% ipython --no-banner

In [1]: import numpy as np

In [2]: from numpy import linalg as LA

In [3]: np.set_printoptions(precision=3, suppress=True, linewidth=160)

In [4]: W0 = np.load("sample14.npy")

In [5]: W0
Out[5]: 
array([[ 3., -2.,  2., -1.],
       [ 0.,  3.,  0.,  0.],
       [-3.,  2., -2.,  1.],
       [ 0.,  2., -2.,  4.]])

In [6]: np.sort(np.abs(LA.eigvals(W0)))
Out[6]: array([0., 2., 3., 3.])

In [7]: (W0 - W0.T) / 2
Out[7]: 
array([[ 0. , -1. ,  2.5, -0.5],
       [ 1. ,  0. , -1. , -1. ],
       [-2.5,  1. ,  0. ,  1.5],
       [ 0.5,  1. , -1.5,  0. ]])

In [8]: np.allclose(W0 @ W0.T, W0.T @ W0)
Out[8]: False

In [9]: round(float(LA.det(W0)), 3)
Out[9]: 0.0

In [10]: np.trace(W0)
Out[10]: np.float64(8.0)

In [11]: M = np.load("w.npy")

In [12]: M
Out[12]: 
array([[ 0, -2, -2, -5, -1, -1],
       [ 2,  0,  3, -2, -1,  5],
       [ 2, -3,  0, -5,  1,  0],
       [ 5,  2,  5,  0, -3, -1],
       [ 1,  1, -1,  3,  0, -1],
       [ 1, -5,  0,  1,  1,  0]])

In [13]: x0 = np.array([-8, -6, 3, -5, 8, -5])

In [14]: np.round(LA.eigvals(M).real, 3) + 0
Out[14]: array([0., 0., 0., 0., 0., 0.])

In [15]: LA.svd(M, compute_uv=False)
Out[15]: array([9.031, 9.031, 5.177, 5.177, 1.626, 1.626])

In [16]: round(float(LA.det(M)), 3)
Out[16]: 5776.0

In [17]: x0 @ M @ x0
Out[17]: np.int64(0)

In [18]: O = LA.solve(np.eye(6) - M, np.eye(6) + M)

In [19]: np.round(LA.det(O), 3)
Out[19]: np.float64(1.0)

In [20]: np.round(O @ O.T, 3) + 0
Out[20]: 
array([[1., 0., 0., 0., 0., 0.],
       [0., 1., 0., 0., 0., 0.],
       [0., 0., 1., 0., 0., 0.],
       [0., 0., 0., 1., 0., 0.],
       [0., 0., 0., 0., 1., 0.],
       [0., 0., 0., 0., 0., 1.]])

In [21]: w1 = np.array([[5, 3], [5, 5], [3, 7], [9, 8], [4, 5], [5, 0]])

In [22]: c = np.array([7, 9])

In [23]: hid = np.maximum(M @ w1 + c, 0)

In [24]: hid
Out[24]: 
array([[ 0,  0],
       [29, 15],
       [ 0,  0],
       [40, 54],
       [36, 34],
       [ 0,  0]])

In [25]: LA.matrix_rank(hid)
Out[25]: np.int64(2)

In [26]: (hid > 0).mean(axis=0)
Out[26]: array([0.5, 0.5])

In [27]: basis = np.array([[1, 2, -2], [3, 2, 0]])

In [28]: (hid @ basis).round(6).argmax(axis=1)
Out[28]: array([0, 1, 0, 0, 1, 0])

In [29]: w1 @ basis
Out[29]: 
array([[ 14,  16, -10],
       [ 20,  20, -10],
       [ 24,  20,  -6],
       [ 33,  34, -18],
       [ 19,  18,  -8],
       [  5,  10, -10]])

In [30]: left, s, VT = LA.svd(M, full_matrices=False)

In [31]: np.round(VT @ VT.T, 3) + 0
Out[31]: 
array([[1., 0., 0., 0., 0., 0.],
       [0., 1., 0., 0., 0., 0.],
       [0., 0., 1., 0., 0., 0.],
       [0., 0., 0., 1., 0., 0.],
       [0., 0., 0., 0., 1., 0.],
       [0., 0., 0., 0., 0., 1.]])

In [32]: np.round(np.sqrt((s ** 2).sum()), 3), round(float(LA.norm(M)), 3)
Out[32]: (np.float64(14.9), 14.9)

In [33]: (s > 1e-8).sum()
Out[33]: np.int64(6)

In [34]: X = np.load("test15.npy")

In [35]: X
Out[35]: 
array([[ 0.17 ,  0.17 , -0.17 ,  0.057, -0.283],
       [ 0.17 ,  0.17 , -0.17 ,  0.057, -0.283],
       [-0.17 , -0.17 ,  0.17 , -0.057,  0.283],
       [ 0.057,  0.057, -0.057,  0.019, -0.094],
       [-0.283, -0.283,  0.283, -0.094,  0.472]])

In [36]: np.count_nonzero(X)
Out[36]: np.int64(25)

In [37]: X - X[0]
Out[37]: 
array([[ 0.   ,  0.   ,  0.   ,  0.   ,  0.   ],
       [ 0.   ,  0.   ,  0.   ,  0.   ,  0.   ],
       [-0.34 , -0.34 ,  0.34 , -0.113,  0.566],
       [-0.113, -0.113,  0.113, -0.038,  0.189],
       [-0.453, -0.453,  0.453, -0.151,  0.755]])

In [38]: np.round(LA.svd(X, compute_uv=False), 3) + 0
Out[38]: array([1., 0., 0., 0., 0.])

In [39]: X.shape
Out[39]: (5, 5)

In [40]: np.round(LA.norm(X), 3)
Out[40]: np.float64(1.0)

In [41]: F = np.array([[1, 3, -5, 5, -4, 1],
    ...:     [0, 0, -1, 5, -1, 0],
    ...:     [-3, -3, -2, 5, -3, 4],
    ...:     [-4, -4, 3, 0, -3, 0],
    ...:     [1, 5, -2, -4, 1, 3],
    ...:     [-4, -4, -1, -1, -1, -2],
    ...:     [-1, 1, 4, -4, 1, -4]])

In [42]: T = np.stack([F, -3 * F, F[::-1]])

In [43]: LA.matrix_rank(T)
Out[43]: array([6, 6, 6])

In [44]: LA.matrix_rank(T.reshape(3, -1))
Out[44]: np.int64(2)

In [45]: T.shape
Out[45]: (3, 7, 6)

In [46]: feats = np.array([[3, 2, 0, 0], [2, 0, 0, 0], [0, 0, 3, 2], [0, 0, 2, 0]])

In [47]: feats @ feats
Out[47]: 
array([[13,  6,  0,  0],
       [ 6,  4,  0,  0],
       [ 0,  0, 13,  6],
       [ 0,  0,  6,  4]])

In [48]: (LA.matrix_power((feats != 0) + (feats.T != 0) + np.eye(4), 4) > 0).astype(int)
Out[48]: 
array([[1, 1, 0, 0],
       [1, 1, 0, 0],
       [0, 0, 1, 1],
       [0, 0, 1, 1]])

In [49]: (feats != 0).astype(int)
Out[49]: 
array([[1, 1, 0, 0],
       [1, 0, 0, 0],
       [0, 0, 1, 1],
       [0, 0, 1, 0]])

In [50]: np.sort(LA.eigvals(feats).real)
Out[50]: array([-1., -1.,  4.,  4.])

In [51]: ev, V = LA.eigh(feats)

In [52]: LA.eigvalsh(feats + 4 * np.eye(4))
Out[52]: array([3., 3., 8., 8.])

In [53]: LA.eigvalsh(feats @ feats)
Out[53]: array([ 1.,  1., 16., 16.])

In [54]: np.round(V @ np.diag(ev) @ V.T, 3) + 0
Out[54]: 
array([[3., 2., 0., 0.],
       [2., 0., 0., 0.],
       [0., 0., 3., 2.],
       [0., 0., 2., 0.]])

In [55]: LA.svd(feats, compute_uv=False)
Out[55]: array([4., 4., 1., 1.])

In [56]: data = np.load("layer11.npy")

In [57]: data
Out[57]: 
array([[ 0.573, -0.703, -0.106, -0.241,  0.399,  0.528],
       [-0.703, -0.213, -0.118, -0.334, -0.782,  1.076],
       [-0.106, -0.118,  1.382, -0.733,  0.808,  0.187],
       [-0.241, -0.334, -0.733, -0.228,  0.2  , -1.254],
       [ 0.399, -0.782,  0.808,  0.2  , -0.082, -0.707],
       [ 0.528,  1.076,  0.187, -1.254, -0.707, -0.433]])

In [58]: out = LA.inv(data)

In [59]: round(LA.cond(data), 3)
Out[59]: np.float64(2.001)

In [60]: np.round(data @ out, 3) + 0
Out[60]: 
array([[1., 0., 0., 0., 0., 0.],
       [0., 1., 0., 0., 0., 0.],
       [0., 0., 1., 0., 0., 0.],
       [0., 0., 0., 1., 0., 0.],
       [0., 0., 0., 0., 1., 0.],
       [0., 0., 0., 0., 0., 1.]])

In [61]: np.round(LA.det(data) * LA.det(out), 3)
Out[61]: np.float64(1.0)

In [62]: np.allclose(out, data.T)
Out[62]: False

In [63]: ev, V = LA.eigh(data)

In [64]: x0 = np.array([-3, 0, -1, 3, -3, 0])

In [65]: np.round(x0 @ data @ x0 / (x0 @ x0), 3), round(float(ev[0]), 3), round(ev[-1], 3)
Out[65]: (np.float64(0.724), -2.0, np.float64(2.0))

In [66]: LA.eigvalsh(data[1:, 1:])
Out[66]: array([-1.854, -0.999, -0.666,  1.946,  2.   ])
